In [1]: import numpy as np

In [2]: np.set_printoptions(precision=1, suppress=True, linewidth=120, floatmode="fixed")

In [3]: F = np.load("data.npy")

In [4]: F
Out[4]: 
array([[-2.4, -5.1, -1.2, -5.0],
       [-5.1, -3.4,  0.7,  4.6],
       [-1.2,  0.7,  5.5, -2.1],
       [-5.0,  4.6, -2.1, -2.8]])

In [5]: evals, V = np.linalg.eigh(F)

In [6]: x0 = np.array([5, 8, 6, 5])

In [7]: np.abs(F).sum(axis=1).max(), round(float(np.abs(evals).max()), 1)
Out[7]: (np.float64(14.5), 8.0)

In [8]: V * np.maximum(evals, 0) @ V.T
Out[8]: 
array([[ 2.6, -2.4, -0.5, -2.3],
       [-2.4,  2.1,  0.3,  2.2],
       [-0.5,  0.3,  5.8, -0.9],
       [-2.3,  2.2, -0.9,  2.4]])

In [9]: (np.sign(V[:, -1].round(6)) == np.sign(V[0, -1].round(6))).astype(int)
Out[9]: array([1, 0, 1, 0])

In [10]: np.linalg.eigvalsh(F[1:, 1:])
Out[10]: array([-8.0,  1.3,  6.0])

In [11]: x0 @ F @ x0
Out[11]: np.float64(-570.4)

In [12]: Q, V = np.linalg.qr(F[:, :3])[0], np.linalg.qr(F[:, 3:])[0]

In [13]: sv = np.linalg.svd(Q.T @ V, compute_uv=False)

In [14]: (sv > 0.9).sum()
Out[14]: np.int64(0)

In [15]: round(float(np.linalg.norm(Q @ Q.T - V @ V.T, 2)), 1)
Out[15]: 1.0

In [16]: feats = np.load("run11.npy")

In [17]: feats
Out[17]: 
array([[ 9,  0, -9,  6],
       [ 0,  8, -2,  0],
       [-9, -2, 10, -7],
       [ 6,  0, -7,  6]])

In [18]: # rows and columns are dependent

In [19]: A2 = feats[0, 0] * feats[1:] - np.outer(feats[1:, 0], feats[0])

In [20]: A2
Out[20]: 
array([[  0,  72, -18,   0],
       [  0, -18,   9,  -9],
       [  0,   0,  -9,  18]])

In [21]: np.flatnonzero(~A2.round(6).any(axis=1))
Out[21]: array([], dtype=int64)

In [22]: feats[:, 0] / feats[0, 0]
Out[22]: array([ 1.0,  0.0, -1.0,  0.7])

In [23]: np.linalg.matrix_rank(A2), np.linalg.matrix_rank(feats)
Out[23]: (np.int64(2), np.int64(3))

In [24]: np.unique(A2.round(6), axis=0).shape
Out[24]: (3, 4)

In [25]: np.round(A2 @ np.linalg.pinv(A2) @ A2, 1) + 0
Out[25]: 
array([[  0.0,  72.0, -18.0,   0.0],
       [  0.0, -18.0,   9.0,  -9.0],
       [  0.0,   0.0,  -9.0,  18.0]])

In [26]: np.abs(np.diag(np.linalg.qr(A2)[1])) > 1e-9
Out[26]: array([False,  True,  True])

In [27]: np.allclose(A2[:-1].T @ np.linalg.lstsq(A2[:-1].T, A2[-1])[0], A2[-1])
Out[27]: True

In [28]: np.linalg.inv(A2)
LinAlgError: Last 2 dimensions of the array must be square


In [29]: rank = np.linalg.matrix_rank(feats)

In [30]: rank
Out[30]: np.int64(3)

In [31]: ns = np.linalg.svd(feats)[2][rank:].T

In [32]: [int(np.linalg.matrix_rank(np.delete(feats, i, axis=0))) for i in range(4)]
Out[32]: [3, 3, 3, 3]

In [33]: ns[:, 0] / ns[np.abs(ns[:, 0]).round(6).argmax(), 0]
Out[33]: array([0.7, 0.2, 1.0, 0.5])

In [34]: [int(np.linalg.matrix_rank(feats[:i])) for i in range(1, len(feats) + 1)]
Out[34]: [1, 2, 3, 3]

In [35]: X = np.loadtxt("m.csv", delimiter=",")

In [36]: X
Out[36]: 
array([[  0.8,  -4.2,   6.3],
       [  9.8, -11.4,  11.2],
       [ -1.7,   1.4,   1.1]])

In [37]: round(np.linalg.norm(X, 2), 1)
Out[37]: np.float64(20.0)

In [38]: np.round(np.linalg.norm(X) ** 2 / np.linalg.norm(X, 2) ** 2, 1)
Out[38]: np.float64(1.0)

In [39]: round(float(np.linalg.norm(X, "nuc")), 1)
Out[39]: 24.8

In [40]: np.round(np.linalg.norm(X[1], 1), 1), np.round(np.linalg.norm(X[1], np.inf), 1)
Out[40]: (np.float64(32.4), np.float64(11.4))

In [41]: np.round(np.linalg.norm(X[1] - X[0]), 1)
Out[41]: np.float64(12.5)

In [42]: np.linalg.norm(X, axis=1)
Out[42]: array([ 7.6, 18.7,  2.5])

In [43]: np.linalg.norm(X, axis=1).argmax()
Out[43]: np.int64(1)

In [44]: A = 0.7 ** np.abs(np.subtract.outer(np.arange(3), np.arange(3)))

In [45]: A
Out[45]: 
array([[1.0, 0.7, 0.5],
       [0.7, 1.0, 0.7],
       [0.5, 0.7, 1.0]])

In [46]: # symmetric, so the eigenvalues are real

In [47]: round(np.linalg.norm(A, 2), 1)
Out[47]: np.float64(2.3)

In [48]: np.linalg.norm(A, axis=0)
Out[48]: array([1.3, 1.4, 1.3])

In [49]: np.linalg.norm(A, axis=1)
Out[49]: array([1.3, 1.4, 1.3])

In [50]: Q, r_ = np.linalg.qr(A)

In [51]: np.round(Q.T @ Q, 1) + 0
Out[51]: 
array([[1.0, 0.0, 0.0],
       [0.0, 1.0, 0.0],
       [0.0, 0.0, 1.0]])

In [52]: r_
Out[52]: 
array([[-1.3, -1.3, -1.1],
       [ 0.0, -0.5, -0.6],
       [ 0.0,  0.0,  0.4]])

In [53]: Q.round(1) + 0
Out[53]: 
array([[-0.8,  0.6,  0.0],
       [-0.5, -0.6, -0.6],
       [-0.4, -0.4,  0.8]])

In [54]: Q @ r_
Out[54]: 
array([[1.0, 0.7, 0.5],
       [0.7, 1.0, 0.7],
       [0.5, 0.7, 1.0]])

In [55]: Q.shape, r_.shape
Out[55]: ((3, 3), (3, 3))

In [56]: hat = np.triu(np.array([[1, 3, 3], [2, 2, 3], [2, 1, 3]]), 1) + np.eye(3)

In [57]: A2 = hat @ A @ np.linalg.inv(hat)

In [58]: round(np.linalg.det(A2), 1)
Out[58]: np.float64(0.3)

In [59]: np.round(np.trace(A2), 1), np.trace(A)
Out[59]: (np.float64(3.0), np.float64(3.0))

In [60]: np.poly(A2)
Out[60]: array([ 1.0, -3.0,  1.8, -0.3])

In [61]: A2
Out[61]: 
array([[ 4.6, -7.9, 15.6],
       [ 2.2, -3.4,  7.4],
       [ 0.5, -0.8,  1.8]])

In [62]: evals, V = np.linalg.eigh(A)

In [63]: x0 = np.array([3, 2, 0])

In [64]: round(x0 @ A @ x0 / (x0 @ x0), 1), round(evals[0], 1), round(evals[-1], 1)
Out[64]: (np.float64(1.6), np.float64(0.2), np.float64(2.3))

In [65]: x0 @ A @ x0
Out[65]: np.float64(21.4)

In [66]: np.abs(A).sum(axis=1).max(), round(float(np.abs(evals).max()), 1)
Out[66]: (np.float64(2.4), 2.3)

In [67]: V * np.sqrt(evals) @ V.T
Out[67]: 
array([[0.9, 0.4, 0.2],
       [0.4, 0.9, 0.4],
       [0.2, 0.4, 0.9]])

In [68]: (np.sign(V[:, -1].round(6)) == np.sign(V[0, -1].round(6))).astype(int)
Out[68]: array([1, 1, 1])

In [69]: evals, V = np.linalg.eig(A)

In [70]: np.sort(np.linalg.eigvals(A.T))
Out[70]: array([0.2, 0.5, 2.3])

In [71]: np.sort(np.linalg.eigvals(np.linalg.inv(A)))
Out[71]: array([0.4, 2.0, 4.4])

In [72]: np.round(A @ V[:, 0] - evals[0] * V[:, 0], 1) + 0
Out[72]: array([0.0, 0.0, 0.0])

In [73]: A2 = np.array([[2, 3, -1, 3]])

In [74]: data = A2.T @ A2

In [75]: data
Out[75]: 
array([[ 4,  6, -2,  6],
       [ 6,  9, -3,  9],
       [-2, -3,  1, -3],
       [ 6,  9, -3,  9]])

In [76]: Uu, sv, Vh = np.linalg.svd(data)

In [77]: V = Vh[:(sv > 1e-8).sum()]

In [78]: rng = np.random.default_rng(830069)

In [79]: x0 = data[3] + 4 * data[2] + rng.integers(2) * np.eye(4)[2]

In [80]: x0
Out[80]: array([-2.0, -3.0,  1.0, -3.0])

In [81]: round(np.linalg.norm(x0 - V.T @ V @ x0), 1)
Out[81]: np.float64(0.0)

In [82]: np.allclose(V.T @ V @ x0, x0)
Out[82]: True

In [83]: np.linalg.matrix_rank(np.vstack([data, x0]))
Out[83]: np.int64(1)

In [84]: np.round(np.diag(V.T @ V), 1) + 0
Out[84]: array([0.2, 0.4, 0.0, 0.4])

In [85]: np.round(V.T @ V, 1) + 0
Out[85]: 
array([[ 0.2,  0.3, -0.1,  0.3],
       [ 0.3,  0.4, -0.1,  0.4],
       [-0.1, -0.1,  0.0, -0.1],
       [ 0.3,  0.4, -0.1,  0.4]])

In [86]: np.linalg.cond(data) > 100
Out[86]: np.True_

In [87]: np.argsort(-np.linalg.norm(data, axis=0).round(6), kind="stable")[:3]
Out[87]: array([1, 3, 0])

In [88]: np.trace(data)
Out[88]: np.int64(23)

In [89]: np.linalg.matrix_power(data, 4)
Out[89]: 
array([[ 48668,  73002, -24334,  73002],
       [ 73002, 109503, -36501, 109503],
       [-24334, -36501,  12167, -36501],
       [ 73002, 109503, -36501, 109503]])

In [90]: (data + data.T) / 2
Out[90]: 
array([[ 4.0,  6.0, -2.0,  6.0],
       [ 6.0,  9.0, -3.0,  9.0],
       [-2.0, -3.0,  1.0, -3.0],
       [ 6.0,  9.0, -3.0,  9.0]])

In [91]: hat = np.triu(np.array([[5, 8, 5, 7], [1, 8, 0, 5], [9, 4, 7, 1], [2, 3, 7, 9]]), 1) + np.eye(4)

In [92]: A2 = hat @ data @ np.linalg.inv(hat)

In [93]: A2
Out[93]: 
array([[  84.0, -546.0, -462.0, 2730.0],
       [  36.0, -234.0, -198.0, 1170.0],
       [   4.0,  -26.0,  -22.0,  130.0],
       [   6.0,  -39.0,  -33.0,  195.0]])

In [94]: np.round(np.poly(A2), 1) + 0
Out[94]: array([  1.0, -23.0,   0.0,   0.0,   0.0])

In [95]: np.linalg.matrix_rank(A2)
Out[95]: np.int64(1)

In [96]: round(np.linalg.det(A2), 1)
Out[96]: np.float64(-0.0)

In [97]: np.trace(A2), np.trace(data)
Out[97]: (np.float64(23.0), np.int64(23))

In [98]: r0 = np.array([0, 1, 2])

In [99]: E = -2 * np.eye(3) + np.outer(r0, r0)

In [100]: E
Out[100]: 
array([[-2.0,  0.0,  0.0],
       [ 0.0, -1.0,  2.0],
       [ 0.0,  2.0,  2.0]])

In [101]: # splits into 2 blocks

In [102]: A2 = np.linalg.inv(E)

In [103]: round(np.linalg.slogdet(E)[0], 1)
Out[103]: np.float64(1.0)

In [104]: (np.abs(A2) > 1e-9).astype(int)
Out[104]: 
array([[1, 0, 0],
       [0, 1, 1],
       [0, 1, 1]])

In [105]: np.round(np.linalg.det(E) * np.linalg.det(A2), 1)
Out[105]: np.float64(1.0)

In [106]: r0 = np.array([-5, 3, -1])

In [107]: A2 = E + np.outer(r0, np.eye(3)[2])

In [108]: A2
Out[108]: 
array([[-2.0,  0.0, -5.0],
       [ 0.0, -1.0,  5.0],
       [ 0.0,  2.0,  1.0]])

In [109]: A2 = np.array([[-1, 8], [-7, 2]])

In [110]: W2 = np.kron(A2, E)

In [111]: W2
Out[111]: 
array([[  2.0,  -0.0,  -0.0, -16.0,   0.0,   0.0],
       [ -0.0,   1.0,  -2.0,   0.0,  -8.0,  16.0],
       [ -0.0,  -2.0,  -2.0,   0.0,  16.0,  16.0],
       [ 14.0,  -0.0,  -0.0,  -4.0,   0.0,   0.0],
       [ -0.0,   7.0, -14.0,   0.0,  -2.0,   4.0],
       [ -0.0, -14.0, -14.0,   0.0,   4.0,   4.0]])

In [112]: W2.shape
Out[112]: (6, 6)

In [113]: np.linalg.matrix_rank(W2)
Out[113]: np.int64(6)
